In [1]: import numpy as np

In [2]: import numpy.linalg as la

In [3]: np.set_printoptions(precision=2, suppress=True, linewidth=140)

In [4]: W0 = np.loadtxt("block18.csv", delimiter=",")

In [5]: W0
Out[5]: 
array([[ -2.,  -2.,  -1.,  -2.,   2.,  -1.,   0.,   2.,   3.,  -3.,  -1.,   2.],
       [ -2.,   0.,  -4.,  -5.,   3.,   1.,   1.,   4.,   0.,  -6.,   2.,   3.],
       [ -1.,   2.,  -4.,  -8.,   2.,   3.,   2.,   1.,  -3.,  -9.,   5.,   2.],
       [ -1.,   2.,  -5.,  -6.,   0.,   6.,   3.,   3.,  -1.,  -6.,   7.,   2.],
       [ -4.,   1.,  -7.,  -8.,   3.,   5.,   5.,   2.,   1.,  -7.,   5.,   3.],
       [ -5.,   0.,  -8.,  -5.,   4.,   6.,   8.,   1.,   4.,  -7.,   3.,   2.],
       [ -3.,   1.,  -7.,  -8.,   3.,   3.,   9.,   2.,   6.,  -6.,   2.,   5.],
       [ -3.,   0.,  -6.,  -7.,   6.,   4.,   8.,   5.,   3.,  -7.,   3.,   6.],
       [ -3.,  -2.,  -6.,  -4.,   8.,   6.,  11.,   2.,   0., -10.,   6.,   8.],
       [ -6.,  -3.,  -8.,  -3.,   8.,   8.,  12.,   3.,   0., -12.,   4.,   6.],
       [ -4.,  -3.,  -9.,  -5.,  11.,  11.,  14.,   2.,  -2., -11.,   1.,   4.],
       [ -3.,  -3., -12.,  -8.,   9.,  11.,  11.,   4.,  -4., -10.,   0.,   5.],
       [ -3.,  -1., -14.,  -9.,  10.,   9.,  12.,   6.,  -2.,  -9.,  -2.,   3.],
       [ -6.,  -2., -13.,  -6.,  12.,   7.,  10.,   9.,  -2.,  -9.,  -5.,   2.],
       [ -5.,   1., -16.,  -4.,  10.,   7.,  12.,  12.,  -2.,  -7.,  -4.,   3.],
       [ -4.,   0., -18.,  -4.,   7.,  10.,   9.,  15.,  -3.,  -4.,  -2.,   6.],
       [ -5.,  -2., -18.,  -3.,   6.,   9.,  10.,  16.,  -5.,  -6.,  -1.,   6.],
       [ -3.,  -3., -18.,  -2.,   5.,  10.,  12.,  18.,  -6.,  -7.,   2.,   8.],
       [ -3.,  -1., -16.,  -1.,   6.,   9.,  12.,  19.,  -9.,  -9.,   5.,   8.],
       [ -4.,   2., -15.,   2.,   4.,  11.,  14.,  18.,  -7.,  -7.,   4.,  10.],
       [ -4.,   1., -16.,   0.,   1.,  10.,  14.,  21.,  -9.,  -7.,   4.,  13.],
       [ -5.,   4., -16.,   3.,   2.,   9.,  16.,  18.,  -8.,  -7.,   2.,  10.],
       [ -7.,   1., -15.,   2.,   2.,  11.,  18.,  16.,  -6.,  -4.,   5.,  10.],
       [ -8.,   2., -14.,   5.,   2.,  13.,  15.,  19.,  -7.,  -5.,   5.,  13.],
       [ -9.,   2., -14.,   5.,   1.,  10.,  12.,  20.,  -7.,  -3.,   2.,  11.],
       [-10.,   1., -14.,   6.,   2.,   8.,   9.,  21.,  -6.,   0.,  -1.,   9.],
       [ -8.,   3., -11.,   6.,   2.,   8.,  11.,  19.,  -6.,   2.,  -4.,   9.],
       [ -5.,   4., -11.,   4.,   2.,   5.,  10.,  17.,  -9.,   3.,  -7.,   7.],
       [ -4.,   2., -11.,   3.,   4.,   3.,   7.,  17., -11.,   0.,  -9.,   7.],
       [ -2.,   2., -13.,   2.,   2.,   6.,   9.,  14., -12.,  -1., -12.,   8.],
       [ -5.,   5., -16.,   5.,   0.,   6.,   6.,  12., -12.,   1., -11.,  11.],
       [ -8.,   5., -19.,   4.,   2.,   9.,   3.,  13., -10.,   4.,  -9.,  11.],
       [ -8.,   6., -20.,   1.,   1.,   9.,   6.,  15.,  -9.,   7.,  -6.,  14.],
       [ -5.,   4., -22.,   1.,   4.,  10.,   3.,  17.,  -9.,   7.,  -6.,  15.],
       [ -3.,   4., -23.,   0.,   5.,  10.,   6.,  19.,  -7.,   4.,  -5.,  16.],
       [ -5.,   7., -25.,   3.,   4.,  12.,   6.,  20.,  -8.,   6.,  -4.,  14.]])

In [6]: blk = W0.reshape(36, 2, -1)

In [7]: print(np.swapaxes(blk, 1, 2)[7])
[[-3.  8.]
 [ 0.  5.]
 [-6.  3.]
 [-7. -7.]
 [ 6.  3.]
 [ 4.  6.]]

In [8]: np.einsum("ihd,jhd->hij", blk, blk).shape
Out[8]: (2, 36, 36)

In [9]: gram = np.cov(W0, rowvar=False)

In [10]: gram.shape
Out[10]: (12, 12)

In [11]: proj = W0 @ la.solve(W0.T @ W0, W0.T)

In [12]: np.trace(proj)
Out[12]: np.float64(12.0)

In [13]: print(np.round(proj @ W0[:, 6], 2) + 0)
[ 0.  1.  2.  3.  5.  8.  9.  8. 11. 12. 14. 11. 12. 10. 12.  9. 10. 12. 12. 14. 14. 16. 18. 15. 12.  9. 11. 10.  7.  9.  6.  3.  6.  3.
  6.  6.]

In [14]: np.allclose(proj @ proj, proj)
Out[14]: True

In [15]: dist = la.norm(W0[:, None] - W0[None], axis=-1)

In [16]: np.unravel_index(dist.round(6).argmax(), dist.shape)
Out[16]: (np.int64(0), np.int64(35))

In [17]: (dist + 1e9 * np.eye(36)).round(6).argmin(axis=1)
Out[17]: 
array([ 1,  2,  3,  2,  5,  4,  7,  6,  9,  8, 11, 12, 11, 14, 13, 16, 15, 16, 17, 21, 19, 19, 19, 24, 23, 26, 25, 28, 27, 28, 31, 32, 33,
       34, 33, 34])

In [18]: arr = np.load("sample9.npy")

In [19]: arr
Out[19]: 
array([[-0.81, -1.01, -0.58, -0.71, -0.79, -0.39, -0.27,  0.22, -0.07, -1.36, -0.19, -1.65,  0.45,  0.87],
       [ 1.22, -1.05, -0.69,  1.19, -0.34, -0.4 ,  0.14,  0.74,  0.74,  0.29, -1.47,  0.44, -0.01,  0.83],
       [ 0.1 ,  0.4 ,  0.07,  0.34, -0.52, -0.09,  0.94, -0.88, -0.94, -0.77, -1.65, -0.49, -0.85, -1.27],
       [ 0.  ,  0.18,  0.08, -0.36, -1.72, -0.28, -0.05,  0.5 ,  0.01,  1.  , -0.22,  0.03,  1.74, -1.21],
       [ 0.  ,  1.1 , -0.06, -0.79, -0.43, -0.84, -1.53, -0.51, -0.58,  0.92, -0.95,  0.06, -0.62,  1.09],
       [ 0.71, -0.21,  0.02, -0.37,  0.82, -2.41, -0.09, -0.44,  0.73, -0.26,  0.4 , -0.24,  0.07, -0.9 ],
       [ 1.12,  0.38, -1.38, -1.4 ,  0.92,  0.83, -0.49,  0.69, -0.27, -0.66, -0.53,  0.25,  0.44, -0.64],
       [-1.42, -0.03, -0.14, -0.42,  0.86,  0.04,  0.47, -1.08,  0.95, -0.02, -1.24,  0.9 ,  1.15,  0.29],
       [-0.61, -1.22, -0.23,  0.96,  0.73,  0.39, -1.83, -0.39, -0.45,  0.53, -0.28, -0.43,  0.07, -1.11],
       [ 1.42, -0.43,  1.72, -0.44,  0.48,  0.69, -0.01, -0.84, -0.05,  0.23, -0.4 , -0.99,  0.89,  0.5 ],
       [-0.51,  1.29,  0.48,  1.  ,  1.14, -0.49,  0.1 ,  1.5 , -0.5 , -0.1 , -0.55, -0.89,  0.82,  0.21],
       [ 0.51,  1.37, -0.94,  1.14, -0.43,  0.48, -0.53, -1.16,  1.17, -0.49,  0.46, -0.75,  0.5 ,  0.07],
       [ 0.1 , -0.24, -1.45,  0.01,  0.54, -0.17,  1.22, -0.67, -1.01,  1.53,  0.42, -0.86,  0.31,  0.41],
       [ 0.41, -0.14, -0.06,  0.71, -0.16, -0.52, -0.26, -0.63, -1.69, -1.09,  0.48,  1.28,  1.16,  0.55]])

In [20]: round(float(np.abs(la.eigvals(arr)).max()), 2)
Out[20]: 3.0

In [21]: la.determinant(arr)
AttributeError: module 'numpy.linalg' has no attribute 'determinant'


In [22]: arr.inv()
AttributeError: 'numpy.ndarray' object has no attribute 'inv'


In [23]: round(np.trace(arr), 2)
Out[23]: np.float64(-7.22)

In [24]: assert arr == arr.T
ValueError: The truth value of an array with more than one element is ambiguous. Use a.any() or a.all()


In [25]: print(np.allclose(arr @ arr.T, arr.T @ arr))
True

In [26]: mat = np.array([[0, 4, -7, -1, -7, -8, 2],
    ...:     [-4, 0, 7, -8, -4, -1, 0],
    ...:     [7, -7, 0, -3, 7, 2, -4],
    ...:     [1, 8, 3, 0, 6, -3, 3],
    ...:     [7, 4, -7, -6, 0, 10, 0],
    ...:     [8, 1, -2, 3, -10, 0, -4],
    ...:     [-2, 0, 4, -3, 0, 4, 0]])

In [27]: # null space of dimension 1

In [28]: Y = np.array([[1, -3], [1, -1], [3, -4], [3, 4], [1, 5], [4, -1], [-5, -4]])

In [29]: print(la.matrix_rank(np.vstack([mat, Y.T])))
7

In [30]: np.vstack([mat, Y.T]).shape
Out[30]: (9, 7)

In [31]: print(np.einsum("ik,kj->ji", mat, Y))
[[-69 -15  26  -3  12  22  17]
 [-15 -67  23  -2 -31 -39 -26]]

In [32]: np.einsum("ij,ij->i", mat, mat)
Out[32]: array([183, 146, 176, 128, 250, 194,  45])

In [33]: np.einsum("ij,ij->", mat, Y)
ValueError: operands could not be broadcast together with remapped shapes [original->remapped]: (7,7)->(7,7) (7,2)->(7,2) 


In [34]: mat @ Y
Out[34]: 
array([[-69, -15],
       [-15, -67],
       [ 26,  23],
       [ -3,  -2],
       [ 12, -31],
       [ 22, -39],
       [ 17, -26]])

In [35]: print([round(float(x), 2) for x in la.svd(mat, compute_uv=False)[:3]])
[18.17, 18.17, 12.85]

In [36]: la.matrix_rank(mat, rtol=0.1)
Out[36]: np.int64(6)

In [37]: M = np.load("a.npy")

In [38]: M
Out[38]: 
array([[-2.02,  1.76, -2.75, -0.67,  0.28,  2.98,  0.24, -0.17],
       [ 4.67, -0.52, -2.16,  2.6 ,  0.31,  0.75,  0.36,  2.92],
       [ 2.38, -4.21, -0.69,  1.02, -1.31,  0.98,  0.14, -0.62],
       [-3.45, -1.75,  1.42,  1.4 , -2.02,  0.97, -1.21,  0.02],
       [ 0.5 ,  1.62,  0.77, -0.13,  1.18,  0.61, -1.64,  1.4 ],
       [ 0.66, -3.98, -3.32, -0.79, -1.66,  0.57,  4.28,  0.45],
       [-4.15,  0.13, -4.55,  2.05,  0.31, -0.24, -1.32, -0.95],
       [ 1.9 , -3.79,  4.32, -1.34, -1.66, -2.8 ,  1.82,  0.36],
       [ 0.36, -1.5 ,  0.84, -0.77, -1.99, -0.5 ,  2.12, -3.12],
       [-0.25, -2.37, -3.32, -1.71, -0.35, -0.79, -3.81, -2.14],
       [ 0.6 , -2.65, -0.66, -1.38, -1.54, -1.21,  0.25, -0.3 ],
       [-1.05, -0.6 ,  1.78,  2.6 , -1.68, -2.69, -0.86, -1.91],
       [-1.23, -2.57,  0.83,  1.63,  1.82,  0.54, -2.3 ,  0.7 ],
       [-2.33,  1.65,  1.7 ,  3.67,  2.07,  3.4 , -5.55, -0.89],
       [-2.08, -1.69, -0.42,  2.12, -0.1 , -1.37, -0.64,  1.37],
       [ 1.08, -0.97, -3.87,  0.14, -0.45, -4.15, -3.52,  1.97],
       [-0.34, -1.08,  2.95,  1.77, -1.17,  0.63, -3.62,  1.97],
       [-0.43, -2.09, -0.76,  1.12,  0.18, -1.04,  2.01, -1.64],
       [-1.76, -1.01, -0.45,  0.26, -1.16,  0.93, -3.06,  0.87],
       [ 0.55, -0.76,  0.34, -3.06,  1.45, -4.28,  4.06,  0.29],
       [-0.51,  0.15, -1.23, -1.93, -1.7 ,  1.39, -0.76, -1.84],
       [ 1.23,  2.16, -1.39, -0.65,  1.66,  0.11, -1.67,  2.64],
       [ 0.65, -2.23, -5.84, -1.02, -0.59,  0.22,  2.14,  0.56],
       [ 2.35, -0.6 ,  2.51, -1.22,  0.77, -2.36,  0.09, -0.13],
       [ 0.81,  0.69, -2.53, -3.66,  2.6 , -0.31,  2.56,  0.6 ]])

In [39]: cen = (M - M.mean(axis=0)) / M.std(axis=0)

In [40]: np.argwhere(np.abs(cen) > 2)
Out[40]: 
array([[ 1,  0],
       [ 6,  0],
       [ 7,  2],
       [ 8,  7],
       [13,  6],
       [15,  5],
       [19,  5],
       [22,  2],
       [24,  3],
       [24,  4]])

In [41]: cen.std(axis=0)
Out[41]: array([1., 1., 1., 1., 1., 1., 1., 1.])

In [42]: b = la.lstsq(np.delete(cen, 2, axis=1), cen[:, 2])[0]

In [43]: print(np.abs(b).argmax())
2

In [44]: round(1 - np.var(cen[:, 2] - np.delete(cen, 2, axis=1) @ b), 2)
Out[44]: np.float64(0.11)

In [45]: x0 = np.array([-1, -1, 0, -1, 2, -2, -1, -1])

In [46]: target = M @ x0

In [47]: print(np.round(la.solve(M.T @ M, M.T @ target), 2) + 0)
[-1. -1.  0. -1.  2. -2. -1. -1.]

In [48]: np.round(la.pinv(M) @ M, 2) + 0
Out[48]: 
array([[1., 0., 0., 0., 0., 0., 0., 0.],
       [0., 1., 0., 0., 0., 0., 0., 0.],
       [0., 0., 1., 0., 0., 0., 0., 0.],
       [0., 0., 0., 1., 0., 0., 0., 0.],
       [0., 0., 0., 0., 1., 0., 0., 0.],
       [0., 0., 0., 0., 0., 1., 0., 0.],
       [0., 0., 0., 0., 0., 0., 1., 0.],
       [0., 0., 0., 0., 0., 0., 0., 1.]])

In [49]: print(np.round(la.lstsq(M, target)[0], 2) + 0)
[-1. -1.  0. -1.  2. -2. -1. -1.]

In [50]: rng = np.random.default_rng(14952)

In [51]: target = target + 0.3 * rng.normal(size=25)

In [52]: target
Out[52]: 
array([ -5.  , -10.84,  -3.5 ,  -0.42,  -0.9 ,  -5.04,   5.57,   3.37,  -0.16,  11.42,   2.38,   3.9 ,   6.41,   0.84,   3.36,   8.51,
        -1.73,   3.73,   0.58,  10.09,  -1.36,  -0.47,  -1.99,   5.39,   4.54])

In [53]: b, *_ = la.lstsq(M, target)

In [54]: round(la.norm(target - M @ b), 2)
Out[54]: np.float64(1.09)

In [55]: b
Out[55]: array([-1.04, -1.01,  0.02, -0.96,  1.96, -1.99, -1.01, -0.98])

In [56]: print([round(float(la.norm(la.solve(M.T @ M + lam * np.eye(8), M.T @ target))), 2) for lam in (0, 1, 10, 100)])
[3.58, 3.49, 2.91, 1.23]

In [57]: print(b.round())
[-1. -1.  0. -1.  2. -2. -1. -1.]

In [58]: cen = M - M.mean(axis=0)

In [59]: U, sig, vt = la.svd(cen, full_matrices=False)

In [60]: (np.sign(U[:, 0]) == np.sign(U[0, 0])).astype(int)
Out[60]: array([1, 0, 0, 1, 1, 0, 1, 0, 0, 1, 0, 1, 1, 1, 1, 1, 1, 0, 1, 0, 1, 1, 0, 0, 0])

In [61]: la.matrix_rank(cen)
Out[61]: np.int64(8)

In [62]: np.round(cen.mean(axis=0), 2) + 0
Out[62]: array([0., 0., 0., 0., 0., 0., 0., 0.])

In [63]: np.abs(vt[-1])
Out[63]: array([0.05, 0.58, 0.03, 0.09, 0.78, 0.11, 0.1 , 0.15])

In [64]: print(np.abs(vt[0]).argmax())
6

In [65]: sig ** 2 / (sig ** 2).sum()
Out[65]: array([0.32, 0.22, 0.14, 0.11, 0.09, 0.06, 0.04, 0.03])
